% ipython --no-banner

In [1]: import numpy as np

In [2]: import numpy.linalg as la

In [3]: np.set_printoptions(precision=2, suppress=True, linewidth=120, floatmode="fixed")

In [4]: rng = np.random.default_rng(964)

In [5]: data = np.eye(16, dtype=int)[rng.permutation(16)]

In [6]: data
Out[6]: 
array([[0, 0, 0, 0, 0, 0, 0, 0, 1, 0, 0, 0, 0, 0, 0, 0],
       [0, 0, 0, 0, 0, 0, 0, 0, 0, 0, 0, 0, 1, 0, 0, 0],
       [0, 0, 0, 0, 0, 0, 0, 0, 0, 0, 1, 0, 0, 0, 0, 0],
       [0, 0, 0, 0, 0, 0, 0, 0, 0, 0, 0, 0, 0, 0, 1, 0],
       [0, 0, 0, 1, 0, 0, 0, 0, 0, 0, 0, 0, 0, 0, 0, 0],
       [0, 0, 0, 0, 0, 0, 0, 0, 0, 1, 0, 0, 0, 0, 0, 0],
       [0, 0, 0, 0, 0, 0, 0, 1, 0, 0, 0, 0, 0, 0, 0, 0],
       [0, 0, 1, 0, 0, 0, 0, 0, 0, 0, 0, 0, 0, 0, 0, 0],
       [0, 0, 0, 0, 0, 1, 0, 0, 0, 0, 0, 0, 0, 0, 0, 0],
       [0, 0, 0, 0, 0, 0, 1, 0, 0, 0, 0, 0, 0, 0, 0, 0],
       [0, 0, 0, 0, 0, 0, 0, 0, 0, 0, 0, 0, 0, 1, 0, 0],
       [1, 0, 0, 0, 0, 0, 0, 0, 0, 0, 0, 0, 0, 0, 0, 0],
       [0, 0, 0, 0, 0, 0, 0, 0, 0, 0, 0, 1, 0, 0, 0, 0],
       [0, 1, 0, 0, 0, 0, 0, 0, 0, 0, 0, 0, 0, 0, 0, 0],
       [0, 0, 0, 0, 0, 0, 0, 0, 0, 0, 0, 0, 0, 0, 0, 1],
       [0, 0, 0, 0, 1, 0, 0, 0, 0, 0, 0, 0, 0, 0, 0, 0]])

In [7]: np.sort(np.abs(la.eigvals(data)))[::-1]
Out[7]: array([1.00, 1.00, 1.00, 1.00, 1.00, 1.00, 1.00, 1.00, 1.00, 1.00, 1.00, 1.00, 1.00, 1.00, 1.00, 1.00])

In [8]: pr = np.eye(16)[4]

In [9]: for _ in range(5):
   ...:     pr = pr @ data
   ...:     print(pr.round(2))
   ...: 
[0.00 0.00 0.00 1.00 0.00 0.00 0.00 0.00 0.00 0.00 0.00 0.00 0.00 0.00 0.00 0.00]
[0.00 0.00 0.00 0.00 0.00 0.00 0.00 0.00 0.00 0.00 0.00 0.00 0.00 0.00 1.00 0.00]
[0.00 0.00 0.00 0.00 0.00 0.00 0.00 0.00 0.00 0.00 0.00 0.00 0.00 0.00 0.00 1.00]
[0.00 0.00 0.00 0.00 1.00 0.00 0.00 0.00 0.00 0.00 0.00 0.00 0.00 0.00 0.00 0.00]
[0.00 0.00 0.00 1.00 0.00 0.00 0.00 0.00 0.00 0.00 0.00 0.00 0.00 0.00 0.00 0.00]

In [10]: lab = rng.permutation(16)

In [11]: M2 = data[:, lab] * rng.choice([-1, 1], 16)

In [12]: M2
Out[12]: 
array([[ 0,  0,  0,  0,  0,  0,  0,  0,  0,  0, -1,  0,  0,  0,  0,  0],
       [ 0,  0,  0,  0,  0,  0,  0,  0,  0,  0,  0,  0,  0,  0, -1,  0],
       [ 0,  0,  0,  0,  0,  0,  1,  0,  0,  0,  0,  0,  0,  0,  0,  0],
       [ 0,  0,  0,  0,  0,  0,  0,  1,  0,  0,  0,  0,  0,  0,  0,  0],
       [ 0,  0,  0,  0,  0,  0,  0,  0,  0, -1,  0,  0,  0,  0,  0,  0],
       [ 0,  0,  0,  0,  0,  0,  0,  0,  0,  0,  0, -1,  0,  0,  0,  0],
       [ 0,  0,  0,  0, -1,  0,  0,  0,  0,  0,  0,  0,  0,  0,  0,  0],
       [ 0,  1,  0,  0,  0,  0,  0,  0,  0,  0,  0,  0,  0,  0,  0,  0],
       [ 0,  0,  0,  0,  0,  0,  0,  0,  0,  0,  0,  0,  0,  0,  0,  1],
       [ 1,  0,  0,  0,  0,  0,  0,  0,  0,  0,  0,  0,  0,  0,  0,  0],
       [ 0,  0,  0,  0,  0,  0,  0,  0,  0,  0,  0,  0,  1,  0,  0,  0],
       [ 0,  0,  0,  0,  0,  0,  0,  0,  1,  0,  0,  0,  0,  0,  0,  0],
       [ 0,  0,  0,  1,  0,  0,  0,  0,  0,  0,  0,  0,  0,  0,  0,  0],
       [ 0,  0,  0,  0,  0, -1,  0,  0,  0,  0,  0,  0,  0,  0,  0,  0],
       [ 0,  0,  0,  0,  0,  0,  0,  0,  0,  0,  0,  0,  0, -1,  0,  0],
       [ 0,  0, -1,  0,  0,  0,  0,  0,  0,  0,  0,  0,  0,  0,  0,  0]])

In [13]: left, _, Vh = la.svd(data.T @ M2)

In [14]: lab
Out[14]: array([ 6,  2,  4, 11,  7,  1, 10, 14,  0,  3,  8,  9, 13, 15, 12,  5])

In [15]: x = np.array([-3, 3, -1, 3, 0, -2, 3, -3, -3, -2, -3, -1, 0, -3, -1, 3])

In [16]: y = data @ x

In [17]: y
Out[17]: array([-3,  0, -3, -1,  3, -2, -3, -1, -2,  3, -3, -3, -1,  3,  3,  0])

In [18]: la.solve(data, 3 * y)
Out[18]: array([-9.00,  9.00, -3.00,  9.00,  0.00, -6.00,  9.00, -9.00, -9.00, -6.00, -9.00, -3.00,  0.00, -9.00, -3.00,  9.00])

In [19]: la.solve(data.T, data[3])
Out[19]: array([0.00, 0.00, 0.00, 1.00, 0.00, 0.00, 0.00, 0.00, 0.00, 0.00, 0.00, 0.00, 0.00, 0.00, 0.00, 0.00])

In [20]: la.solve(data, y)
Out[20]: array([-3.00,  3.00, -1.00,  3.00,  0.00, -2.00,  3.00, -3.00, -3.00, -2.00, -3.00, -1.00,  0.00, -3.00, -1.00,  3.00])

In [21]: la.solve(data, data[:, 6])
Out[21]: array([0.00, 0.00, 0.00, 0.00, 0.00, 0.00, 1.00, 0.00, 0.00, 0.00, 0.00, 0.00, 0.00, 0.00, 0.00, 0.00])

In [22]: O, r_ = la.qr(data)

In [23]: O.shape, r_.shape
Out[23]: ((16, 16), (16, 16))

In [24]: np.allclose(r_.T @ r_, data.T @ data)
Out[24]: True

In [25]: np.abs(np.diag(r_))
Out[25]: array([1.00, 1.00, 1.00, 1.00, 1.00, 1.00, 1.00, 1.00, 1.00, 1.00, 1.00, 1.00, 1.00, 1.00, 1.00, 1.00])

In [26]: m1 = np.array([[0, 0, -3, -6], [0, 0, 3, -6], [-1, -2, 0, 0], [1, -2, 0, 0]])

In [27]: M2 = m1 / la.norm(m1, axis=1, keepdims=True)

In [28]: C2 = M2 @ M2.T

In [29]: la.norm(M2, axis=1)
Out[29]: array([1.00, 1.00, 1.00, 1.00])

In [30]: C2
Out[30]: 
array([[1.00, 0.60, 0.00, 0.00],
       [0.60, 1.00, 0.00, 0.00],
       [0.00, 0.00, 1.00, 0.60],
       [0.00, 0.00, 0.60, 1.00]])

In [31]: np.argwhere(np.triu(np.abs(C2) > 0.95, 1))
Out[31]: array([], shape=(0, 2), dtype=int64)

In [32]: C2[0]
Out[32]: array([1.00, 0.60, 0.00, 0.00])

In [33]: (C2 - 2 * np.eye(4)).round(6).argmax(axis=1)
Out[33]: array([1, 0, 3, 2])

In [34]: (np.abs(C2) > 0.9).astype(int)
Out[34]: 
array([[1, 0, 0, 0],
       [0, 1, 0, 0],
       [0, 0, 1, 0],
       [0, 0, 0, 1]])

In [35]: m1 @ m1.T
Out[35]: 
array([[45, 27,  0,  0],
       [27, 45,  0,  0],
       [ 0,  0,  5,  3],
       [ 0,  0,  3,  5]])

In [36]: la.svd(m1, compute_uv=False)
Out[36]: array([8.49, 4.24, 2.83, 1.41])

In [37]: m1.T @ m1
Out[37]: 
array([[ 2,  0,  0,  0],
       [ 0,  8,  0,  0],
       [ 0,  0, 18,  0],
       [ 0,  0,  0, 72]])

In [38]: th = np.sort(rng.uniform(-2, 2, 38))

In [39]: E = np.c_[th, th ** 2, th ** 3] @ np.array([[-2, 5, 1, -3, 2, -5, -2, -5, -4, -3, -1, 5],
    ...:     [5, -5, 3, 4, 3, 0, -4, 2, 0, 4, -5, 0],
    ...:     [-4, -2, -5, 5, -1, 1, 5, -5, -5, 5, 2, 5]])

In [40]: E.round(2) + 0
Out[40]: 
array([[ 53.44, -13.95,  47.41, -16.51,  15.20,   2.25, -49.30,  55.33,  45.66, -16.51, -32.43, -47.63],
       [ 30.08, -12.32,  24.35,  -4.39,   7.85,   4.02, -25.20,  31.25,  24.88,  -4.39, -17.96, -26.44],
       [ 24.67, -11.51,  19.23,  -2.11,   6.17,   4.23, -19.84,  25.75,  20.25,  -2.11, -14.58, -21.68],
       [ 24.37, -11.45,  18.94,  -1.99,   6.07,   4.24, -19.54,  25.44,  19.99,  -1.99, -14.38, -21.41],
       [ 17.11,  -9.90,  12.29,   0.54,   3.83,   4.28, -12.56,  18.12,  13.93,   0.54,  -9.83, -15.15],
       [ 14.43,  -9.15,   9.93,   1.28,   3.02,   4.21, -10.08,  15.43,  11.75,   1.28,  -8.15, -12.88],
       [ 11.12,  -8.04,   7.10,   1.98,   2.03,   4.01,  -7.10,  12.12,   9.09,   1.98,  -6.07, -10.10],
       [  8.41,  -6.93,   4.89,   2.33,   1.26,   3.73,  -4.79,   9.41,   6.97,   2.33,  -4.39,  -7.85],
       [  8.21,  -6.84,   4.73,   2.34,   1.20,   3.70,  -4.62,   9.20,   6.81,   2.34,  -4.26,  -7.68],
       [  3.75,  -4.28,   1.48,   2.14,   0.07,   2.75,  -1.24,   4.68,   3.39,   2.14,  -1.56,  -3.98],
       [  3.42,  -4.04,   1.28,   2.06,   0.00,   2.64,  -1.03,   4.34,   3.14,   2.06,  -1.38,  -3.71],
       [  3.28,  -3.93,   1.19,   2.03,  -0.03,   2.58,  -0.94,   4.19,   3.03,   2.03,  -1.29,  -3.58],
       [  3.21,  -3.88,   1.15,   2.01,  -0.04,   2.56,  -0.90,   4.11,   2.98,   2.01,  -1.26,  -3.52],
       [  3.06,  -3.76,   1.06,   1.97,  -0.07,   2.50,  -0.81,   3.96,   2.87,   1.97,  -1.17,  -3.40],
       [  2.14,  -2.96,   0.54,   1.65,  -0.22,   2.09,  -0.30,   2.96,   2.15,   1.65,  -0.67,  -2.59],
       [  1.83,  -2.64,   0.39,   1.51,  -0.26,   1.92,  -0.15,   2.60,   1.90,   1.51,  -0.51,  -2.29],
       [  1.80,  -2.61,   0.37,   1.49,  -0.26,   1.90,  -0.13,   2.57,   1.87,   1.49,  -0.50,  -2.26],
       [  1.30,  -2.06,   0.16,   1.21,  -0.30,   1.58,   0.06,   1.98,   1.45,   1.21,  -0.26,  -1.78],
       [  1.07,  -1.79,   0.08,   1.07,  -0.30,   1.41,   0.13,   1.71,   1.26,   1.07,  -0.17,  -1.55],
       [  0.90,  -1.57,   0.02,   0.94,  -0.30,   1.26,   0.17,   1.49,   1.10,   0.94,  -0.10,  -1.36],
       [  0.06,  -0.13,  -0.02,   0.08,  -0.05,   0.13,   0.05,   0.13,   0.11,   0.08,   0.02,  -0.13],
       [ -0.25,   0.91,   0.36,  -0.42,   0.68,  -1.24,  -0.67,  -1.21,  -1.08,  -0.42,  -0.53,   1.33],
       [ -0.25,   1.06,   0.60,  -0.10,   1.40,  -2.14,  -1.24,  -2.28,  -2.23,  -0.10,  -1.26,   2.67],
       [ -0.25,   0.98,   0.63,   0.19,   1.68,  -2.43,  -1.40,  -2.71,  -2.72,   0.19,  -1.56,   3.24],
       [ -0.27,   0.72,   0.59,   0.83,   2.13,  -2.84,  -1.58,  -3.48,  -3.63,   0.83,  -2.04,   4.24],
       [ -0.40,  -0.01,   0.27,   2.32,   2.85,  -3.39,  -1.63,  -4.92,  -5.33,   2.32,  -2.81,   6.10],
       [ -1.54,  -3.37,  -2.05,   8.49,   4.56,  -4.18,  -0.29,  -9.96, -11.32,   8.49,  -4.54,  12.44],
       [ -1.57,  -3.44,  -2.11,   8.60,   4.58,  -4.19,  -0.26, -10.05, -11.43,   8.60,  -4.57,  12.55],
       [ -1.73,  -3.82,  -2.42,   9.29,   4.72,  -4.22,  -0.04, -10.59, -12.06,   9.29,  -4.69,  13.20],
       [ -1.88,  -4.15,  -2.70,   9.90,   4.83,  -4.25,   0.17, -11.06, -12.62,   9.90,  -4.80,  13.78],
       [ -2.50,  -5.47,  -3.83,  12.27,   5.24,  -4.30,   1.02, -12.90, -14.77,  12.27,  -5.16,  16.02],
       [ -2.79,  -6.06,  -4.36,  13.34,   5.40,  -4.30,   1.43, -13.71, -15.73,  13.34,  -5.29,  17.01],
       [ -5.60, -11.08,  -9.22,  22.43,   6.48,  -4.08,   5.37, -20.69, -23.81,  22.43,  -6.06,  25.33],
       [ -8.48, -15.59, -13.99,  30.68,   7.13,  -3.61,   9.43, -27.02, -31.06,  30.68,  -6.32,  32.76],
       [ -9.39, -16.94, -15.47,  33.16,   7.29,  -3.44,  10.71, -28.93, -33.24,  33.16,  -6.34,  34.98],
       [-13.48, -22.67, -22.04,  43.79,   7.80,  -2.57,  16.47, -37.16, -42.55,  43.79,  -6.21,  44.46],
       [-15.11, -24.84, -24.60,  47.83,   7.94,  -2.21,  18.75, -40.30, -46.09,  47.83,  -6.08,  48.06],
       [-15.43, -25.26, -25.11,  48.62,   7.96,  -2.13,  19.21, -40.92, -46.79,  48.62,  -6.05,  48.77]])

In [41]: left, sig, Vh = la.svd(E)

In [42]: evecs = Vh[:(sig > 1e-8).sum()]

In [43]: x = E[36] + 4 * E[20] + rng.integers(2) * np.eye(12)[5]

In [44]: x
Out[44]: array([-14.89, -25.38, -24.70,  48.15,   7.74,  -0.68,  18.95, -39.77, -45.67,  48.15,  -5.99,  47.54])

In [45]: np.round(evecs.T @ evecs, 2) + 0
Out[45]: 
array([[ 0.22, -0.13,  0.17,  0.05,  0.10,  0.00, -0.20,  0.15,  0.09,  0.05, -0.18, -0.09],
       [-0.13,  0.31,  0.02, -0.27, -0.02, -0.15, -0.01, -0.11, -0.03, -0.27,  0.09,  0.05],
       [ 0.17,  0.02,  0.19, -0.08,  0.12, -0.10, -0.23,  0.08,  0.05, -0.08, -0.17, -0.04],
       [ 0.05, -0.27, -0.08,  0.31,  0.03,  0.10,  0.06, -0.02, -0.09,  0.31, -0.07,  0.08],
       [ 0.10, -0.02,  0.12,  0.03,  0.13, -0.12, -0.17, -0.04, -0.08,  0.03, -0.17,  0.10],
       [ 0.00, -0.15, -0.10,  0.10, -0.12,  0.20,  0.15,  0.14,  0.12,  0.10,  0.11, -0.16],
       [-0.20, -0.01, -0.23,  0.06, -0.17,  0.15,  0.29, -0.05, -0.01,  0.06,  0.23, -0.02],
       [ 0.15, -0.11,  0.08, -0.02, -0.04,  0.14, -0.05,  0.27,  0.24, -0.02, -0.01, -0.27],
       [ 0.09, -0.03,  0.05, -0.09, -0.08,  0.12, -0.01,  0.24,  0.24, -0.09,  0.05, -0.27],
       [ 0.05, -0.27, -0.08,  0.31,  0.03,  0.10,  0.06, -0.02, -0.09,  0.31, -0.07,  0.08],
       [-0.18,  0.09, -0.17, -0.07, -0.17,  0.11,  0.23, -0.01,  0.05, -0.07,  0.23, -0.07],
       [-0.09,  0.05, -0.04,  0.08,  0.10, -0.16, -0.02, -0.27, -0.27,  0.08, -0.07,  0.31]])

In [46]: la.matrix_rank(np.vstack([E, x]))
Out[46]: np.int64(4)
